$ python -q
>>> import numpy as np
>>> from numpy import linalg as LA
>>> np.set_printoptions(precision=2, suppress=True, linewidth=120)
>>> E = np.load("sample14.npy")
>>> E
array([[-8,  4, -1],
       [ 4, -8,  4],
       [-1,  4, -8]])
>>> M2 = LA.inv(E)
>>> np.allclose(M2, E.T)
False
>>> round(float(LA.cond(E)), 2)
5.03
>>> np.round(E @ M2, 2) + 0
array([[1., 0., 0.],
       [0., 1., 0.],
       [0., 0., 1.]])
>>> x0 = np.array([-3, 1, 5])
>>> rhs = E @ x0
>>> c, lr = np.zeros(3), 1 / LA.norm(E, 2) ** 2
>>> for i in range(250):
...     c -= lr * E.T @ (E @ c - rhs)
...     if i % 50 == 0: print(i, round(LA.norm(E @ c - rhs), 2))
... 
0 30.3
50 0.61
100 0.08
150 0.01
200 0.0
>>> np.round(LA.cond(E), 2)
np.float64(5.03)
>>> c
array([-3.,  1.,  5.])
>>> rng = np.random.default_rng(53230)
>>> M2 = E + rng.integers(-2, 3, (3, 2)) @ rng.integers(-2, 3, (2, 3))
>>> M2
array([[-10,   2,  -1],
       [  4,  -6,   2],
       [  3,   7,  -7]])
>>> M2 - E
array([[-2, -2,  0],
       [ 0,  2, -2],
       [ 4,  3,  1]])
>>> np.round(LA.svd(M2 - E, compute_uv=False), 2) + 0
array([5.89, 2.69, 0.  ])
>>> LA.matrix_rank(M2 - E, tol=1e-8)
np.int64(2)
>>> J = np.load("out3.npy")
>>> J
array([[2.05, 0.99, 1.92],
       [1.87, 1.06, 2.03],
       [2.13, 1.11, 2.04],
       [2.21, 0.98, 2.04],
       [2.04, 0.88, 1.83],
       [2.  , 0.86, 1.95],
       [2.14, 2.97, 1.93],
       [2.  , 3.03, 1.84],
       [2.13, 3.04, 2.05],
       [1.9 , 3.02, 2.06],
       [2.01, 2.95, 2.09],
       [2.1 , 2.93, 2.14],
       [3.02, 1.05, 0.93],
       [3.  , 1.06, 0.98],
       [2.95, 0.97, 1.01],
       [2.94, 1.13, 1.04],
       [3.16, 1.11, 0.98],
       [3.13, 1.09, 1.15]])
>>> C = J[[1, 15]].astype(float)
>>> for _ in range(3):
...     lab = LA.norm(J[:, None] - C, axis=-1).argmin(axis=1)
...     C = np.array([J[lab == j].mean(axis=0) for j in range(2)])
... 
>>> lab
array([0, 0, 0, 0, 0, 0, 0, 0, 0, 0, 0, 0, 1, 1, 1, 1, 1, 1])
>>> np.bincount(lab)
array([12,  6])
>>> np.abs(C[1] - C[0]).argmax()
np.int64(0)
>>> C[1] - C[0]
array([ 0.98, -0.92, -0.98])
>>> ang = np.radians(120)
>>> r_ = np.eye(3)
>>> r_[1, 1] = r_[2, 2] = np.cos(ang)
>>> r_[1, 2], r_[2, 1] = -np.sin(ang), np.sin(ang)
>>> r_
array([[ 1.  ,  0.  ,  0.  ],
       [ 0.  , -0.5 , -0.87],
       [ 0.  ,  0.87, -0.5 ]])
>>> M2 = J @ r_.T
>>> np.round(LA.det(r_), 2), round(float(np.trace(r_)), 2)
(np.float64(1.0), 0.0)
>>> LA.svd(J, compute_uv=False), LA.svd(M2, compute_uv=False)
(array([14.36,  3.94,  2.05]), array([14.36,  3.94,  2.05]))
>>> X = np.loadtxt("case9.csv", delimiter=",")
>>> X
array([[ 7.84, -6.21, -0.02],
       [-9.3 , -1.24,  3.45],
       [ 9.23,  1.51, -3.54],
       [-5.1 ,  8.43, -1.73],
       [ 8.82,  2.68, -3.87],
       [-3.9 , -8.06,  4.45],
       [ 5.74,  6.82, -4.54],
       [ 9.03, -4.12, -1.24],
       [ 9.48,  0.39, -3.17],
       [-1.58,  9.34, -3.21],
       [ 0.52,  9.22, -3.83],
       [ 8.1 , -5.86, -0.25],
       [-9.59,  0.89,  2.7 ],
       [-5.38,  8.28, -1.58],
       [ 9.59, -1.12, -2.61]])
>>> vals, vecs = LA.eigh(E)
>>> x0 = np.array([-3, -1, -2])
>>> LA.eigvalsh(E[1:, 1:])
array([-12.,  -4.])
>>> x0 @ E @ x0
np.int64(-84)
>>> C = np.array([[0, 9, 9], [3, 6, -1], [4, 8, 7]])
>>> F = np.repeat(C, 12 // 3, axis=0)
>>> F = F + 0.1 * rng.normal(size=F.shape)
>>> F
array([[ 0.04,  9.06,  8.93],
       [-0.04,  8.91,  8.94],
       [-0.22,  8.95,  8.89],
       [-0.13,  8.86,  9.05],
       [ 3.01,  6.02, -1.2 ],
       [ 2.92,  6.04, -1.07],
       [ 3.  ,  5.96, -1.13],
       [ 3.14,  6.11, -1.01],
       [ 4.06,  7.91,  7.06],
       [ 3.82,  7.98,  7.26],
       [ 3.87,  7.79,  6.88],
       [ 3.94,  7.92,  6.93]])
>>> LA.svd(F, compute_uv=False)
array([34.42, 11.4 ,  4.73])
>>> np.round(np.abs(F).max(), 2)
np.float64(9.06)
>>> np.unravel_index(np.abs(F).argmax(), F.shape)
(np.int64(0), np.int64(1))
>>> def softmax(z):
...     e = np.exp(z - z.max(axis=-1, keepdims=True))
...     return e / e.sum(axis=-1, keepdims=True)
... 
>>> np.round(softmax(E[0] + 4), 2) + 0
array([0.  , 0.99, 0.01])
>>> np.round(softmax(10 * E[0]), 2) + 0
array([0., 1., 0.])
>>> softmax(E).sum(axis=1)
array([1., 1., 1.])
>>> scores = E @ E.T / np.sqrt(3)
>>> np.round(softmax(scores + np.triu(np.full(scores.shape, -np.inf), 1)), 2) + 0
array([[1., 0., 0.],
       [0., 1., 0.],
       [0., 0., 1.]])
>>> softmax(scores).round(6).argmax(axis=1)
array([0, 1, 2])
>>> softmax(scores)[0] @ E
array([-8.,  4., -1.])
>>> np.round(softmax(scores), 2) + 0
array([[1., 0., 0.],
       [0., 1., 0.],
       [0., 0., 1.]])
>>> M = np.loadtxt("test2.csv", delimiter=",")
>>> M
array([[ 1., -1.,  2., -2.],
       [-2.,  2., -3., -2.],
       [ 3.,  0.,  0.,  3.]])
>>> ang = np.radians(135)
>>> r_ = np.eye(4)
>>> r_[0, 0] = r_[2, 2] = np.cos(ang)
>>> r_[0, 2], r_[2, 0] = -np.sin(ang), np.sin(ang)
>>> r_
array([[-0.71,  0.  , -0.71,  0.  ],
       [ 0.  ,  1.  ,  0.  ,  0.  ],
       [ 0.71,  0.  , -0.71,  0.  ],
       [ 0.  ,  0.  ,  0.  ,  1.  ]])
>>> M2 = M @ r_.T
>>> round(float(LA.det(r_)), 2), round(float(np.trace(r_)), 2)
(1.0, 0.59)
>>> m1 = np.load("arr.npy")
>>> m1
array([[ 52,  54, -46],
       [ 54,  90,  -9],
       [-46,  -9,  94]])
>>> vals, vecs = LA.eig(m1)
>>> np.sort(LA.eigvals(m1 @ m1))
array([    1.58,  6950.08, 22914.34])
>>> np.sort(LA.eigvals(LA.inv(m1)))
array([0.01, 0.01, 0.79])
>>> round(float(np.prod(vals)), 2)
15876.0
>>> left, s, Vt = LA.svd(m1)
>>> np.argmax(s[:-1] / (s[1:] + 1e-6)) + 1
np.int64(2)
>>> M2 = left[:, :2] @ np.diag(s[:2]) @ Vt[:2]
>>> round(np.abs(m1 - M2).max(), 2)
np.float64(0.83)
>>> LA.matrix_rank(M2)
np.int64(2)
>>> round(LA.norm(m1 - M2) / LA.norm(m1), 2)
np.float64(0.01)
>>> LA.matrix_rank(m1, rtol=0.05)
np.int64(2)
>>> lab = rng.permutation(3)
>>> lab
array([2, 1, 0])
>>> M2 = m1[lab][:, lab]
>>> np.allclose(M2, m1)
False
>>> np.sort(np.abs(LA.eigvals(M2)))
array([  1.26,  83.37, 151.37])
